$ python -q
>>> import numpy as np
>>> np.set_printoptions(precision=2, suppress=True, linewidth=100)
>>> def rd(a):
...     return np.round(a, 2) + 0
... 
>>> m1 = np.loadtxt("x.csv", delimiter=",")
>>> m1
array([[ 0.63,  0.5 ,  0.57, -0.38,  1.06,  0.51,  0.87,  2.18,  0.79,  1.28,  1.39,  1.61,  0.17],
       [-0.28,  1.78, -1.08, -0.94,  3.04, -4.  ,  0.78, -3.22,  1.32,  0.08,  1.46, -2.18,  3.11],
       [ 1.34, -0.85,  0.62,  0.82, -1.66, -2.38, -2.8 , -1.67,  2.08,  1.05, -1.15, -0.77, -1.67],
       [-2.43, -2.05,  0.69, -4.76, -1.48, -1.66,  1.55, -1.31,  2.46,  0.48,  0.95,  0.56,  0.81],
       [-1.56, -0.26, -1.02,  1.93, -3.31, -0.22,  2.17,  2.98, -1.27, -0.37, -1.03,  0.14, -2.61],
       [ 1.91,  2.71, -0.49, -2.49,  1.57,  2.86,  0.71, -0.91,  0.86,  0.14, -0.29, -0.43,  0.38],
       [ 2.84,  1.45,  0.37,  0.44, -0.46,  1.13, -0.17,  2.87, -1.69,  0.68,  0.15,  1.3 , -2.63],
       [ 1.01,  2.12,  0.04, -1.07, -0.58,  0.36, -0.25,  0.66,  1.11, -0.71,  1.12,  0.2 ,  0.43],
       [-0.77, -0.36, -1.91,  0.93,  4.76, -0.13,  2.11,  3.55,  0.73,  0.89, -1.07,  0.43,  1.29],
       [-1.13,  0.  ,  2.22,  1.27, -1.38, -0.32,  0.86, -1.29, -2.24,  0.43, -2.72,  0.79, -1.6 ],
       [ 0.1 , -0.42, -0.52, -0.49,  2.75,  3.83, -3.02,  1.98,  1.35, -0.13, -1.24,  1.26,  0.11],
       [-0.32, -5.24, -2.27, -1.94, -1.58, -0.77,  1.22,  3.93,  0.49, -1.47,  0.65, -1.09, -1.65],
       [-1.  , -0.52,  1.52, -1.14,  1.8 ,  0.57,  0.16,  0.13,  0.68, -0.21, -3.01, -1.45, -2.05],
       [-0.17, -1.07, -2.48,  0.85,  0.32, -0.35,  0.6 ,  2.66, -0.06, -1.58,  1.06, -0.58,  0.77],
       [-0.75,  1.96,  2.84, -2.99,  1.73, -1.77,  1.51, -1.91,  3.19,  1.27,  0.19,  1.57,  2.06],
       [ 2.47,  0.41,  0.79, -0.12, -0.48, -1.18, -1.21, -0.23, -0.12,  0.1 ,  0.08,  3.28,  1.01],
       [-0.79,  0.34, -1.42, -2.05,  0.58,  1.15,  1.88,  0.43,  0.58,  0.68, -1.86, -1.35, -1.22],
       [-1.13,  0.4 , -0.17,  0.36,  0.09, -0.48,  0.93,  0.87, -3.1 ,  0.28,  1.35,  0.91,  0.16],
       [-3.54, -1.15, -0.63, -1.18, -1.41,  1.23, -1.69,  0.03, -3.46, -1.61,  2.37,  0.74,  4.83],
       [-2.06,  0.08,  0.08, -2.9 ,  1.09,  1.91,  1.89,  0.6 ,  0.04,  0.53,  0.59, -2.3 ,  3.14],
       [-2.48, -0.92, -0.35, -0.6 ,  1.27,  1.89, -1.64, -1.73, -2.75, -0.1 , -0.63, -0.22,  5.81]])
>>> x = np.array([5, 4, -1, 1, -1, -2, -2, -5, 0, -1, -3, 0, -3])
>>> y = m1 @ x
>>> rd(np.linalg.solve(m1.T @ m1, m1.T @ y))
array([ 5.,  4., -1.,  1., -1., -2., -2., -5.,  0., -1., -3.,  0., -3.])
>>> rd(np.linalg.lstsq(m1, y)[0])
array([ 5.,  4., -1.,  1., -1., -2., -2., -5.,  0., -1., -3.,  0., -3.])
>>> rng = np.random.default_rng(363313)
>>> y = y + 0.1 * rng.normal(size=21)
>>> rd(y)
array([-16.41,  11.78,  31.35, -23.36,  -9.95,  13.85,  10.91,   5.45, -30.46,  12.71, -11.85,
       -36.79,   1.82, -19.7 ,  -1.35,  16.02,  -3.42, -13.45, -40.78, -36.33, -24.89])
>>> beta, *_ = np.linalg.lstsq(m1, y)
>>> beta.round()
array([ 5.,  4., -1.,  1., -1., -2., -2., -5., -0., -1., -3., -0., -3.])
>>> th = np.radians(180)
>>> r_ = np.eye(13)
>>> r_[10, 10] = r_[3, 3] = np.cos(th)
>>> r_[10, 3], r_[3, 10] = -np.sin(th), np.sin(th)
>>> out = m1 @ r_.T
>>> np.allclose(np.linalg.norm(m1, axis=1), np.linalg.norm(out, axis=1))
True
>>> rd(np.linalg.det(r_)), np.trace(r_)
(np.float64(1.0), np.float64(9.0))
>>> np.abs(out - m1).max(axis=0)
array([0.  , 0.  , 0.  , 9.52, 0.  , 0.  , 0.  , 0.  , 0.  , 0.  , 6.02, 0.  , 0.  ])
>>> r0, g = m1[8], m1[18]
>>> rd(r0 @ g)
np.float64(-7.03)
>>> pr = (r0 @ g) / (r0 @ r0) * r0
>>> rd(pr)
array([ 0.11,  0.05,  0.27, -0.13, -0.68,  0.02, -0.3 , -0.51, -0.1 , -0.13,  0.15, -0.06, -0.18])
>>> rd(g - pr)
array([-3.65, -1.2 , -0.9 , -1.05, -0.73,  1.21, -1.39,  0.54, -3.36, -1.48,  2.22,  0.8 ,  5.01])
>>> out = m1 / np.sqrt((m1 ** 2).mean(axis=1, keepdims=True))
>>> rd(out[3])
array([-1.23, -1.04,  0.35, -2.42, -0.75, -0.84,  0.79, -0.66,  1.25,  0.24,  0.48,  0.28,  0.41])
>>> x = np.array([-5, -4, 3, -9, -1, -6, 6, 2, -4, -9, 6, 1, 8])
>>> (m1 @ x).argmax()
np.int64(18)
>>> out = np.array([[-1, -2, -1, 0, 1, -1, -2, 0],
...     [-1, -1, -1, -2, 2, -3, -3, -2],
...     [1, 0, -3, -1, 2, -2, -1, -2],
...     [0, 2, 3, -2, 2, 2, 3, 0],
...     [3, 3, 1, -1, -3, 2, -1, 1],
...     [-2, 0, -1, 3, -2, -2, 1, 0],
...     [-1, -1, 0, 3, 1, 2, 2, 1],
...     [-1, 2, -3, 3, -3, 2, 0, -1]])
>>> feats = np.tril(out)
>>> feats
array([[-1,  0,  0,  0,  0,  0,  0,  0],
       [-1, -1,  0,  0,  0,  0,  0,  0],
       [ 1,  0, -3,  0,  0,  0,  0,  0],
       [ 0,  2,  3, -2,  0,  0,  0,  0],
       [ 3,  3,  1, -1, -3,  0,  0,  0],
       [-2,  0, -1,  3, -2, -2,  0,  0],
       [-1, -1,  0,  3,  1,  2,  2,  0],
       [-1,  2, -3,  3, -3,  2,  0, -1]])
>>> rd(np.linalg.norm(feats) ** 2 / np.linalg.norm(feats, 2) ** 2)
np.float64(2.29)
>>> rd(np.linalg.norm(feats, axis=1))
array([1.  , 1.41, 3.16, 4.12, 5.39, 4.69, 4.47, 6.08])
